>>> import numpy as np
>>> from numpy import linalg as LA
>>> np.set_printoptions(precision=2, suppress=True, linewidth=100)
>>> rnd = lambda a: np.round(a, 2) + 0
>>> X = np.load("run9.npy")
>>> X
array([[-8.  ,  1.02, -0.98, -5.05, -5.99,  3.  ],
       [-7.98,  0.96, -0.99, -4.95, -6.02,  3.08],
       [-7.91,  1.06, -0.98, -5.09, -6.04,  2.98],
       [-5.99, -2.98, -1.9 , -8.99,  1.04, -3.  ],
       [-5.99, -3.01, -1.98, -9.02,  1.01, -2.91],
       [-5.92, -3.12, -1.99, -8.96,  0.96, -3.03],
       [ 5.96, -7.03, -8.  ,  7.01,  2.04,  0.92],
       [ 6.03, -6.98, -8.05,  6.97,  2.02,  0.99],
       [ 6.04, -7.06, -8.04,  7.02,  2.03,  0.98]])
>>> w1 = np.array([[1, 0], [3, 3], [2, 0], [1, 3], [3, 0], [2, 2]])
>>> coef = np.array([4, 3])
>>> act = np.maximum(X @ w1 + coef, 0)
>>> (act > 0).astype(int)
array([[0, 0],
       [0, 0],
       [0, 0],
       [0, 0],
       [0, 0],
       [0, 0],
       [0, 1],
       [0, 1],
       [0, 1]])
>>> rnd((act > 0).mean(axis=0))
array([0.  , 0.33])
>>> LA.matrix_rank(act)
np.int64(1)
>>> print(rnd(act))
[[0.   0.  ]
 [0.   0.  ]
 [0.   0.  ]
 [0.   0.  ]
 [0.   0.  ]
 [0.   0.  ]
 [0.   4.78]
 [0.   4.95]
 [0.   4.84]]
>>> cent = np.array([[-2, -1, 1], [3, 3, -3]])
>>> rnd(act @ cent)
array([[  0.  ,   0.  ,   0.  ],
       [  0.  ,   0.  ,   0.  ],
       [  0.  ,   0.  ,   0.  ],
       [  0.  ,   0.  ,   0.  ],
       [  0.  ,   0.  ,   0.  ],
       [  0.  ,   0.  ,   0.  ],
       [ 14.34,  14.34, -14.34],
       [ 14.85,  14.85, -14.85],
       [ 14.52,  14.52, -14.52]])
>>> w1 @ cent
array([[-2, -1,  1],
       [ 3,  6, -6],
       [-4, -2,  2],
       [ 7,  8, -8],
       [-6, -3,  3],
       [ 2,  4, -4]])
>>> (act @ cent).round(6).argmax(axis=1)
array([0, 0, 0, 0, 0, 0, 0, 0, 0])
